% python3 -q
>>> import numpy as np
>>> np.set_printoptions(suppress=True, linewidth=140)
>>> tidy = lambda a: np.round(a, 3) + 0
>>> F = np.array([[0, 1, 0],
...     [-3, 2, 1],
...     [-9, 1, 3],
...     [-3, 3, 1],
...     [0, 0, 0],
...     [-6, 0, 2],
...     [-9, 2, 3],
...     [-3, 1, 1],
...     [-9, 1, 3]])
>>> t3 = np.stack([F, 5 * F, F[::-1]])
>>> print(tidy(np.linalg.norm(t3, axis=(1, 2))))
[19. 95. 19.]
>>> print((t3 @ F.T).shape)
(3, 9, 9)
>>> print(np.linalg.matrix_rank(t3.reshape(3, -1)))
2
>>> print(t3.sum(axis=0))
[[ -9   7   3]
 [-21  13   7]
 [-63   8  21]
 [-24  18   8]
 [  0   0   0]
 [-39   3  13]
 [-63  13  21]
 [-21   8   7]
 [-54   7  18]]
>>> J = np.load("x.npy")
>>> print(J)
[[ 0.947 -0.793 -0.929 -0.988 -0.998  0.744  1.    -0.999 -1.    -0.446]
 [-0.716  0.501  0.438  0.947 -0.726 -0.996 -0.984  0.774 -0.909 -0.912]
 [ 0.989 -0.968 -0.592  0.843  1.     1.     0.988  0.446  0.997  0.941]
 [-0.02  -0.38   0.168  0.909 -0.943 -0.967  0.963 -0.501 -1.    -0.948]
 [-0.188 -0.119  0.129  0.282 -0.95  -0.876  0.948 -0.67  -0.997 -0.789]
 [ 0.31   0.354 -0.647 -0.948 -0.197  0.598 -0.485 -0.454  0.969  0.691]
 [ 0.934 -0.585 -0.885 -1.     0.245  1.     1.    -0.992  0.987  0.993]
 [ 0.129 -0.653  0.762  0.985  0.998  0.955 -0.67   0.945  0.925  0.478]
 [ 0.979 -0.178 -0.987 -0.207  0.977  0.749 -0.992  0.551  1.     0.53 ]
 [ 0.824 -0.245 -0.864 -0.9   -0.501  0.691  0.912 -0.837  0.363  0.327]
 [ 0.867 -0.197 -0.912  0.848  0.02  -0.92  -0.856  0.291  0.04  -0.837]
 [ 0.778  0.09  -0.896 -1.    -0.786  1.     0.999 -0.995  0.994  0.994]
 [ 0.903 -0.207 -0.922  0.827  0.837 -0.585 -0.975  0.653  0.958 -0.523]
 [-0.744  0.879 -0.354  0.716 -0.956 -1.    -1.     0.804 -0.08  -0.938]
 [-0.31   0.462  0.235  0.985  0.995 -0.735 -1.     0.995  0.999 -0.06 ]
 [-0.635  0.691  0.327 -0.983  0.854  0.967 -0.982  0.446  1.     0.977]]
>>> proj = J @ np.linalg.solve(J.T @ J, J.T)
>>> print(tidy(np.linalg.eigvalsh(proj)))
[0. 0. 0. 0. 0. 0. 1. 1. 1. 1. 1. 1. 1. 1. 1. 1.]
>>> print(tidy(proj @ J[:, 8]))
[-1.    -0.909  0.997 -1.    -0.997  0.969  0.987  0.925  1.     0.363  0.04   0.994  0.958 -0.08   0.999  1.   ]
>>> print(tidy(np.trace(proj)))
10.0
